% ipython --no-banner

In [1]: import numpy as np

In [2]: import numpy.linalg as la

In [3]: np.set_printoptions(suppress=True, linewidth=200)

In [4]: def rnd(a):
   ...:     return np.round(a, 2) + 0
   ...: 

In [5]: feats = np.load("m.npy")

In [6]: rnd(feats)
Out[6]: 
array([[-15.48,  10.26,   7.42],
       [-16.61, -10.42,  -3.94],
       [-18.81,   4.83,   4.77],
       [ 16.22,  10.9 ,   4.25],
       [ 18.53,   7.25,   1.97],
       [ -5.66,  16.49,   9.79],
       [ 12.78,  14.01,   6.36],
       [ 17.16,  -8.05,  -6.38],
       [-19.9 ,  -1.2 ,   1.54],
       [-17.7 ,  -8.84,  -2.94],
       [-14.33, -12.81,  -5.53],
       [ 19.64,  -1.9 ,  -3.24],
       [-19.27,  -5.28,  -0.79],
       [  8.17,  16.33,   8.16],
       [ 17.63,  -7.29,  -6.01],
       [  1.93, -17.31,  -9.83],
       [ -5.81, -17.  ,  -8.8 ],
       [ -5.18, -17.13,  -8.94],
       [ 19.27,  -3.47,  -4.07],
       [-14.  ,  11.77,   8.09],
       [ 19.85,  -0.42,  -2.44],
       [  3.16,  17.41,   9.32],
       [ 19.77,  -1.08,  -2.8 ]])

In [7]: Xs = feats - feats.mean(axis=0)

In [8]: vecs = la.svd(Xs)[2][:2]

In [9]: A2 = Xs - Xs @ vecs.T @ vecs

In [10]: rnd((Xs @ vecs.T).std(axis=0))
Out[10]: array([15.52, 12.57])

In [11]: rnd(la.norm(A2) / la.norm(Xs))
Out[11]: np.float64(0.0)

In [12]: rnd(np.diag(vecs.T @ vecs))
Out[12]: array([0.99, 0.77, 0.24])

In [13]: rank = la.matrix_rank(feats)

In [14]: rank
Out[14]: np.int64(2)

In [15]: N = la.svd(feats)[2][rank:].T

In [16]: rnd(N[:, 0] / N[np.abs(N[:, 0]).round(6).argmax(), 0])
Out[16]: array([ 0.11, -0.56,  1.  ])

In [17]: np.allclose(feats @ N, 0)
Out[17]: True

In [18]: rnd(feats @ N)
Out[18]: 
array([[0.],
       [0.],
       [0.],
       [0.],
       [0.],
       [0.],
       [0.],
       [0.],
       [0.],
       [0.],
       [0.],
       [0.],
       [0.],
       [0.],
       [0.],
       [0.],
       [0.],
       [0.],
       [0.],
       [0.],
       [0.],
       [0.],
       [0.]])

In [19]: N.shape
Out[19]: (3, 1)

In [20]: left, sigma, Vh = la.svd(feats)

In [21]: np.argmax(sigma[:-1] / (sigma[1:] + 1e-6)) + 1
Out[21]: np.int64(2)

In [22]: rnd(sigma)
Out[22]: array([74.57, 60.33,  0.  ])

In [23]: A2 = left[:, :2] @ np.diag(sigma[:2]) @ Vh[:2]

In [24]: la.matrix_rank(A2)
Out[24]: np.int64(2)

In [25]: rnd(la.norm(feats - A2, 2)), rnd(sigma[2])
Out[25]: (np.float64(0.0), np.float64(0.0))

In [26]: rnd(np.abs(feats - A2).max())
Out[26]: np.float64(0.0)

In [27]: basis = feats[[12, 15]].astype(float)

In [28]: for _ in range(5):
    ...:     lab = la.norm(feats[:, None] - basis, axis=-1).argmin(axis=1)
    ...:     basis = np.array([feats[lab == j].mean(axis=0) for j in range(2)])
    ...: 

In [29]: lab
Out[29]: array([0, 0, 0, 1, 1, 0, 1, 1, 0, 0, 0, 1, 0, 1, 1, 0, 0, 0, 1, 0, 1, 1, 1])

In [30]: np.bincount(lab)
Out[30]: array([12, 11])

In [31]: np.abs(basis[1] - basis[0]).argmax()
Out[31]: np.int64(0)

In [32]: rnd(basis[1] - basis[0])
Out[32]: array([28.22,  7.86,  1.23])

In [33]: rnd(basis)
Out[33]: 
array([[-12.57,  -3.89,  -0.76],
       [ 15.65,   3.97,   0.47]])

In [34]: gram = np.cov(feats, rowvar=False)

In [35]: rnd(la.eigvalsh(gram)[::-1])
Out[35]: array([251.95, 165.28,   0.  ])

In [36]: rnd(feats.std(axis=0))
Out[36]: array([15.35, 11.18,  6.2 ])

In [37]: data = np.array([[-2.0, 1.0, 0.0, 0.0, 0.0, 0.0],
    ...:     [0.0, -2.0, 1.0, 0.0, 0.0, 0.0],
    ...:     [0.0, 0.0, -2.0, 1.0, 0.0, 0.0],
    ...:     [0.0, 0.0, 0.0, -2.0, 1.0, 0.0],
    ...:     [0.0, 0.0, 0.0, 0.0, -2.0, 1.0],
    ...:     [0.0, 0.0, 0.0, 0.0, 0.0, -2.0]])

In [38]: lab = feats[:, 1] > np.median(feats[:, 1])

In [39]: r0 = feats[lab].mean(axis=0) - feats[~lab].mean(axis=0)

In [40]: ((feats - feats.mean(axis=0)) @ r0 > 0).astype(int)
Out[40]: array([1, 0, 1, 1, 1, 1, 1, 0, 0, 0, 0, 1, 0, 1, 0, 0, 0, 0, 1, 1, 1, 1, 1])

In [41]: rnd((((feats - feats.mean(axis=0)) @ r0 > 0) == lab).mean())
Out[41]: np.float64(0.91)

In [42]: q, vecs = la.qr(data[:, :2])[0], la.qr(data[:, 2:])[0]

In [43]: sigma = la.svd(q.T @ vecs, compute_uv=False)

In [44]: rnd(la.norm(q @ q.T - vecs @ vecs.T, 2))
Out[44]: np.float64(1.0)

In [45]: (sigma > 0.9).sum()
Out[45]: np.int64(0)

In [46]: rnd(sigma)
Out[46]: array([0.5, 0. ])

In [47]: rnd(np.degrees(np.arccos(sigma.clip(0, 1))))
Out[47]: array([60.05, 90.  ])

In [48]: rng = np.random.default_rng(97683)

In [49]: lab = rng.permutation(6)

In [50]: A2 = data[:, lab] * rng.choice([-1, 1], 6)

In [51]: A2
Out[51]: 
array([[ 0., -0., -2.,  0., -1.,  0.],
       [ 0., -0.,  0.,  0.,  2.,  1.],
       [ 1., -0.,  0.,  0., -0., -2.],
       [-2., -0.,  0.,  1., -0.,  0.],
       [ 0., -1.,  0., -2., -0.,  0.],
       [ 0.,  2.,  0.,  0., -0.,  0.]])

In [52]: left, _, Vh = la.svd(data.T @ A2)

In [53]: rnd(left @ Vh)
Out[53]: 
array([[ 0.,  0.,  1.,  0.,  0.,  0.],
       [ 0.,  0.,  0.,  0., -1.,  0.],
       [ 0.,  0.,  0.,  0.,  0.,  1.],
       [ 1.,  0.,  0.,  0.,  0.,  0.],
       [ 0.,  0.,  0.,  1.,  0.,  0.],
       [ 0., -1.,  0.,  0.,  0.,  0.]])

In [54]: E = np.array([[-1.0, -1.0, 1.0, 0.0],
    ...:     [0.0, 1.0, -2.0, 0.0],
    ...:     [2.0, 1.0, 0.0, 0.0],
    ...:     [0.0, 0.0, -2.0, 1.0]])

In [55]: # rows and columns are dependent

In [56]: T = np.stack([E, -2 * E, E[::-1]])

In [57]: T.shape
Out[57]: (3, 4, 4)

In [58]: rnd(la.det(T))
Out[58]: array([0., 0., 0.])

In [59]: np.einsum("bij,cij->bc", T, T)
Out[59]: 
array([[ 18., -36.,  -2.],
       [-36.,  72.,   4.],
       [ -2.,   4.,  18.]])

In [60]: A2 = E / np.sqrt((E ** 2).mean(axis=1, keepdims=True))

In [61]: la.matrix_rank(E - E.mean(axis=1, keepdims=True))
Out[61]: np.int64(3)

In [62]: E - E.mean(axis=1, keepdims=True)
Out[62]: 
array([[-0.75, -0.75,  1.25,  0.25],
       [ 0.25,  1.25, -1.75,  0.25],
       [ 1.25,  0.25, -0.75, -0.75],
       [ 0.25,  0.25, -1.75,  1.25]])

In [63]: rnd(la.norm(A2, axis=1))
Out[63]: array([2., 2., 2., 2.])

In [64]: arr = np.loadtxt("w.csv", delimiter=",")

In [65]: rnd(arr)
Out[65]: 
array([[ 0.  ,  0.13, -0.01, -0.72,  0.03, -0.68],
       [-0.27, -0.41,  0.7 ,  0.31,  0.07, -0.41],
       [ 0.62, -0.28, -0.38,  0.4 ,  0.08, -0.47],
       [ 0.4 , -0.52,  0.21, -0.36, -0.58,  0.25],
       [ 0.22,  0.65,  0.29,  0.27, -0.58, -0.19],
       [-0.58, -0.22, -0.48,  0.15, -0.57, -0.22]])

In [66]: # keeps lengths

In [67]: E @ E
Out[67]: 
array([[ 3.,  1.,  1.,  0.],
       [-4., -1., -2.,  0.],
       [-2., -1.,  0.,  0.],
       [-4., -2., -2.,  1.]])

In [68]: rnd(la.det(E))
Out[68]: np.float64(0.0)

In [69]: rnd(np.sort(np.abs(la.eigvals(E))))
Out[69]: array([0., 1., 1., 1.])

In [70]: (E - E.T) / 2
Out[70]: 
array([[ 0. , -0.5, -0.5,  0. ],
       [ 0.5,  0. , -1.5,  0. ],
       [ 0.5,  1.5,  0. ,  1. ],
       [ 0. ,  0. , -1. ,  0. ]])

In [71]: (E + E.T) / 2
Out[71]: 
array([[-1. , -0.5,  1.5,  0. ],
       [-0.5,  1. , -0.5,  0. ],
       [ 1.5, -0.5,  0. , -1. ],
       [ 0. ,  0. , -1. ,  1. ]])

In [72]: rnd(np.abs(la.eigvals(E)).max())
Out[72]: np.float64(1.0)

In [73]: np.trace(E)
Out[73]: np.float64(1.0)

In [74]: q, vecs = la.qr(arr[:, :1])[0], la.qr(arr[:, 1:])[0]

In [75]: sigma = la.svd(q.T @ vecs, compute_uv=False)

In [76]: (sigma > 0.9).sum()
Out[76]: np.int64(0)

In [77]: rnd(sigma)
Out[77]: array([0.])

In [78]: left, sigma, Vh = la.svd(arr, full_matrices=False)

In [79]: rnd(np.sqrt((sigma ** 2).sum())), rnd(la.norm(arr))
Out[79]: (np.float64(2.45), np.float64(2.45))

In [80]: rnd(Vh @ Vh.T)
Out[80]: 
array([[1., 0., 0., 0., 0., 0.],
       [0., 1., 0., 0., 0., 0.],
       [0., 0., 1., 0., 0., 0.],
       [0., 0., 0., 1., 0., 0.],
       [0., 0., 0., 0., 1., 0.],
       [0., 0., 0., 0., 0., 1.]])

In [81]: x0 = np.array([3, 0, -3, 1, -1, 1])

In [82]: y = arr @ x0

In [83]: c, lr = np.zeros(6), 1 / la.norm(arr, 2) ** 2

In [84]: for i in range(200):
    ...:     c -= lr * arr.T @ (arr @ c - y)
    ...:     if i % 50 == 0: print(i, round(la.norm(arr @ c - y), 2))
    ...: 
0 0.0
50 0.0
100 0.0
150 0.0

In [85]: rnd(c)
Out[85]: array([ 3.,  0., -3.,  1., -1.,  1.])

In [86]: theta = np.radians(72)

In [87]: R = np.eye(6)

In [88]: R[2, 2] = R[5, 5] = np.cos(theta)

In [89]: R[2, 5], R[5, 2] = -np.sin(theta), np.sin(theta)

In [90]: rnd(R)
Out[90]: 
array([[ 1.  ,  0.  ,  0.  ,  0.  ,  0.  ,  0.  ],
       [ 0.  ,  1.  ,  0.  ,  0.  ,  0.  ,  0.  ],
       [ 0.  ,  0.  ,  0.31,  0.  ,  0.  , -0.95],
       [ 0.  ,  0.  ,  0.  ,  1.  ,  0.  ,  0.  ],
       [ 0.  ,  0.  ,  0.  ,  0.  ,  1.  ,  0.  ],
       [ 0.  ,  0.  ,  0.95,  0.  ,  0.  ,  0.31]])

In [91]: A2 = arr @ R.T

In [92]: np.allclose(arr @ arr.T, A2 @ A2.T)
Out[92]: True

In [93]: rnd(A2)
Out[93]: 
array([[ 0.  ,  0.13,  0.64, -0.72,  0.03, -0.22],
       [-0.27, -0.41,  0.61,  0.31,  0.07,  0.54],
       [ 0.62, -0.28,  0.33,  0.4 ,  0.08, -0.51],
       [ 0.4 , -0.52, -0.18, -0.36, -0.58,  0.28],
       [ 0.22,  0.65,  0.27,  0.27, -0.58,  0.21],
       [-0.58, -0.22,  0.06,  0.15, -0.57, -0.52]])

In [94]: rnd(la.det(R)), rnd(np.trace(R))
Out[94]: (np.float64(1.0), np.float64(4.62))

In [95]: mat = np.loadtxt("case5.csv", delimiter=",")

In [96]: rnd(mat)
Out[96]: 
array([[-0.04, -0.79,  0.24, -0.24,  0.49],
       [ 0.38, -0.03, -0.01,  0.46,  0.42],
       [-0.72,  0.08, -0.19, -0.33,  0.17],
       [ 0.25, -0.08,  0.43, -0.34, -0.29],
       [-0.38,  0.03,  0.75,  0.32, -0.2 ],
       [-0.25, -0.3 , -0.09,  0.58, -0.16],
       [-0.21,  0.29,  0.07,  0.2 ,  0.52],
       [ 0.13,  0.44,  0.38, -0.16,  0.38]])

In [97]: x0 = np.array([-2, 1, -1, 1, 2, -2])

In [98]: rnd(np.abs(la.eigvals(arr)))
Out[98]: array([1., 1., 1., 1., 1., 1.])

In [99]: 6 - la.matrix_rank(arr - np.eye(6), tol=1e-8)
Out[99]: np.int64(1)

In [100]: lab = rng.integers(0, 3, 5)

In [101]: M = np.array([[2, 1, -3, -2, 0],
     ...:     [0, 2, 3, -3, -2],
     ...:     [2, 1, 3, -1, -2],
     ...:     [1, 0, 1, 1, -2],
     ...:     [2, -1, -1, -2, -3]]) * (lab[:, None] == lab)

In [102]: M
Out[102]: 
array([[ 2,  1,  0, -2,  0],
       [ 0,  2,  0, -3,  0],
       [ 0,  0,  3,  0,  0],
       [ 1,  0,  0,  1,  0],
       [ 0,  0,  0,  0, -3]])

In [103]: q, vecs = la.qr(M[:, :1])[0], la.qr(M[:, 1:])[0]

In [104]: sigma = la.svd(q.T @ vecs, compute_uv=False)

In [105]: rnd(np.degrees(np.arccos(sigma.clip(0, 1))))
Out[105]: array([65.91])

In [106]: rnd(la.norm(q @ q.T - vecs @ vecs.T, 2))
Out[106]: np.float64(1.0)

In [107]: (sigma > 0.9).sum()
Out[107]: np.int64(0)
